$ python -q
>>> import numpy as np
>>> from numpy import linalg as LA
>>> np.set_printoptions(precision=3, suppress=True, linewidth=100)
>>> m1 = np.load("data.npy")
>>> m1
array([[ -1.679,  -3.028,   5.753,   5.624,  -5.946,   1.728,   3.11 ,   1.734,   0.311,  -3.366,
         -1.875,  -3.731,   0.275,   5.64 ,   5.175],
       [ -0.113,  -0.207,   0.349,   0.15 ,  -0.86 ,   0.668,   0.054,   0.251,   0.326,  -0.391,
          0.032,  -0.239,  -0.065,   0.324,   0.821],
       [  1.01 ,   1.55 ,  -2.434,  -2.335,   2.219,  -0.842,  -1.425,  -0.92 ,   0.03 ,   1.126,
          0.725,   1.589,  -0.081,  -2.212,  -2.096],
       [  2.043,   3.902,  -6.409,  -6.702,   5.936,  -1.923,  -4.378,  -2.474,   0.45 ,   4.157,
          1.787,   3.79 ,   0.123,  -6.113,  -6.296],
       [  0.076,   0.422,   0.27 ,   0.602,  -0.063,   0.225,  -0.07 ,   0.112,   0.256,   0.206,
          0.077,   0.72 ,  -0.335,   0.414,   0.484],
       [ -1.231,  -2.345,   3.478,   3.195,  -3.641,   1.399,   2.567,   1.322,   0.203,  -2.135,
         -1.291,  -2.384,   0.254,   3.114,   3.86 ],
       [ -0.806,  -0.836,   1.917,   1.787,  -1.755,   1.285,   1.849,   0.926,   0.029,  -1.23 ,
         -0.64 ,  -1.479,  -0.154,   2.06 ,   2.04 ],
       [ -0.656,  -1.055,   1.346,   1.395,  -2.276,   0.8  ,   1.381,   0.559,   0.436,  -0.892,
         -1.146,  -1.616,   0.524,   1.769,   1.653],
       [  0.069,  -0.041,   0.275,   0.202,   0.142,   0.111,  -0.069,   0.215,   0.341,  -0.241,
          0.203,  -0.675,   0.625,   0.59 ,  -0.176],
       [ -0.274,  -0.449,   0.792,   0.678,  -1.13 ,  -0.04 ,   0.816,   0.581,   0.26 ,   0.17 ,
         -0.397,  -0.277,   0.361,   0.517,   0.205],
       [  0.389,   0.456,  -0.375,  -0.248,   0.755,  -0.357,  -0.331,  -0.429,  -0.33 ,   0.47 ,
          0.278,   0.056,   0.271,  -0.427,  -0.686],
       [ -1.519,  -2.003,   3.542,   3.112,  -2.657,   0.749,   2.18 ,   1.005,  -0.445,  -1.991,
         -1.163,  -2.108,  -0.112,   3.405,   3.322],
       [ -0.613,  -1.839,   2.402,   2.415,  -2.911,   0.673,   1.602,   1.064,   0.321,  -1.994,
         -1.213,  -2.091,  -0.179,   2.668,   2.766],
       [ -2.312,  -4.453,   6.636,   6.448,  -6.268,   1.852,   4.468,   2.315,   0.655,  -4.618,
         -2.423,  -4.222,  -0.072,   5.989,   6.534],
       [ -0.502,  -0.507,  -0.039,  -0.484,  -0.27 ,   0.144,   0.493,  -0.113,  -0.277,  -0.273,
         -0.057,  -0.294,   0.085,   0.007,  -0.209],
       [ -0.012,   0.653,  -0.709,  -0.374,   0.196,  -0.61 ,  -0.685,  -0.457,   0.045,   0.306,
          0.13 ,   0.162,  -0.133,   0.312,  -0.279],
       [ -0.82 ,  -1.263,   1.609,   1.394,  -1.08 ,   0.695,   0.617,   0.094,  -0.253,  -0.581,
         -0.29 ,  -0.588,  -0.122,   1.089,   1.155],
       [ -1.639,  -4.375,   6.164,   5.296,  -5.912,   2.002,   3.575,   1.483,   0.163,  -4.177,
         -1.604,  -4.202,  -0.059,   5.472,   5.588],
       [  0.725,   3.346,  -4.352,  -4.462,   4.3  ,  -1.532,  -2.595,  -1.219,   0.652,   3.164,
          1.247,   3.02 ,  -0.077,  -4.066,  -4.768],
       [  0.309,   0.358,  -0.158,  -0.247,   0.273,  -0.288,   0.051,  -0.83 ,  -0.041,   0.438,
          0.172,   0.225,  -0.225,  -0.42 ,  -0.292],
       [  0.956,   0.508,  -0.816,  -1.464,   1.354,  -0.323,  -1.139,  -0.472,   0.016,   1.193,
          0.465,   1.042,   0.278,  -1.52 ,  -1.226],
       [ -0.501,  -1.185,   1.418,   1.305,  -1.743,   0.652,   1.677,   0.345,   0.149,  -0.729,
         -1.243,  -1.396,  -0.225,   1.675,   1.575],
       [  2.137,   3.688,  -5.881,  -5.53 ,   5.494,  -2.293,  -3.448,  -1.911,   0.104,   3.59 ,
          1.792,   3.166,   0.233,  -5.809,  -5.436],
       [  0.322,   0.159,   0.148,   0.346,   0.16 ,   0.132,   0.026,   0.326,   0.464,  -0.701,
          0.048,   0.181,   0.167,   0.181,  -0.327],
       [ -0.461,  -1.582,   2.055,   2.119,  -2.128,   0.573,   1.056,   0.395,  -0.221,  -1.307,
         -0.458,  -1.356,   0.144,   1.817,   1.704],
       [ -3.712,  -8.473,  13.028,  12.487, -12.921,   4.206,   8.5  ,   4.129,  -0.038,  -8.476,
         -4.159,  -7.729,   0.031,  12.173,  12.496],
       [ -0.992,  -2.056,   3.778,   3.666,  -3.378,   1.189,   2.204,   1.134,  -0.08 ,  -3.035,
         -1.226,  -2.371,  -0.201,   2.943,   3.414],
       [  0.857,   1.084,  -1.492,  -1.474,   1.88 ,  -0.905,  -1.709,  -0.421,  -0.3  ,   0.79 ,
          0.437,   1.361,  -0.326,  -2.056,  -1.771],
       [ -1.622,  -2.588,   4.219,   3.865,  -4.173,   1.637,   2.747,   2.049,  -0.802,  -2.221,
         -1.429,  -3.147,  -0.104,   4.484,   4.133]])
>>> A2 = np.array([[1, 0, 0],
...     [1, -3, -1],
...     [-3, 0, 2],
...     [1, -3, 2],
...     [1, 1, 1],
...     [3, -1, 3],
...     [1, -1, 1],
...     [3, 3, 1],
...     [-3, -1, -2],
...     [1, 0, -2],
...     [-3, -3, 3],
...     [1, 0, -2],
...     [-3, -2, 1],
...     [2, 0, -2],
...     [1, -2, -1]])
>>> np.vstack([m1, A2.T]).shape
(32, 15)
